$ ipython --no-banner

In [1]: import numpy as np

In [2]: np.set_printoptions(suppress=True, linewidth=140)

In [3]: feats = np.load("dump.npy")

In [4]: print(feats)
[[ 1 -1 -1 -1  2  0  3 -1  0  3  1 -1]
 [ 2  0  0  0  3  1  4  0  1  4  2  0]
 [ 1 -1 -1 -1  2  0  3 -1  0  3  1 -1]
 [ 3  1  1  1  4  2  5  1  2  5  3  1]]

In [5]: def softmax(z):
   ...:     e = np.exp(z - z.max(axis=-1, keepdims=True))
   ...:     return e / e.sum(axis=-1, keepdims=True)
   ...: 

In [6]: print(np.round(softmax(feats[1]), 3))
[0.048 0.006 0.006 0.006 0.13  0.018 0.353 0.006 0.018 0.353 0.048 0.006]

In [7]: print(np.round(softmax(10 * feats[1]), 3) + 0)
[0.  0.  0.  0.  0.  0.  0.5 0.  0.  0.5 0.  0. ]

In [8]: print(np.round(softmax(feats[1] + 3), 3))
[0.048 0.006 0.006 0.006 0.13  0.018 0.353 0.006 0.018 0.353 0.048 0.006]

In [9]: S = feats @ feats.T / np.sqrt(12)

In [10]: print(np.round(softmax(S), 3) + 0)
[[0.041 0.175 0.041 0.742]
 [0.    0.007 0.    0.993]
 [0.041 0.175 0.041 0.742]
 [0.    0.    0.    1.   ]]

In [11]: print(softmax(S).round(6).argmax(axis=1))
[3 3 3 3]

In [12]: U, sv, Vh = np.linalg.svd(feats)

In [13]: evecs = Vh[:(sv > 1e-8).sum()]

In [14]: rng = np.random.default_rng(72)

In [15]: vec = feats[2] + -1 * feats[1] + rng.integers(2) * np.eye(12)[5]

In [16]: print(vec)
[-1. -1. -1. -1. -1.  0. -1. -1. -1. -1. -1. -1.]

In [17]: print(round(np.linalg.norm(vec - evecs.T @ evecs @ vec), 3))
0.954

In [18]: print(np.round(np.diag(evecs.T @ evecs), 3))
[0.096 0.158 0.158 0.158 0.176 0.09  0.331 0.158 0.09  0.331 0.096 0.158]

In [19]: print(np.allclose(evecs.T @ evecs @ vec, vec))
False
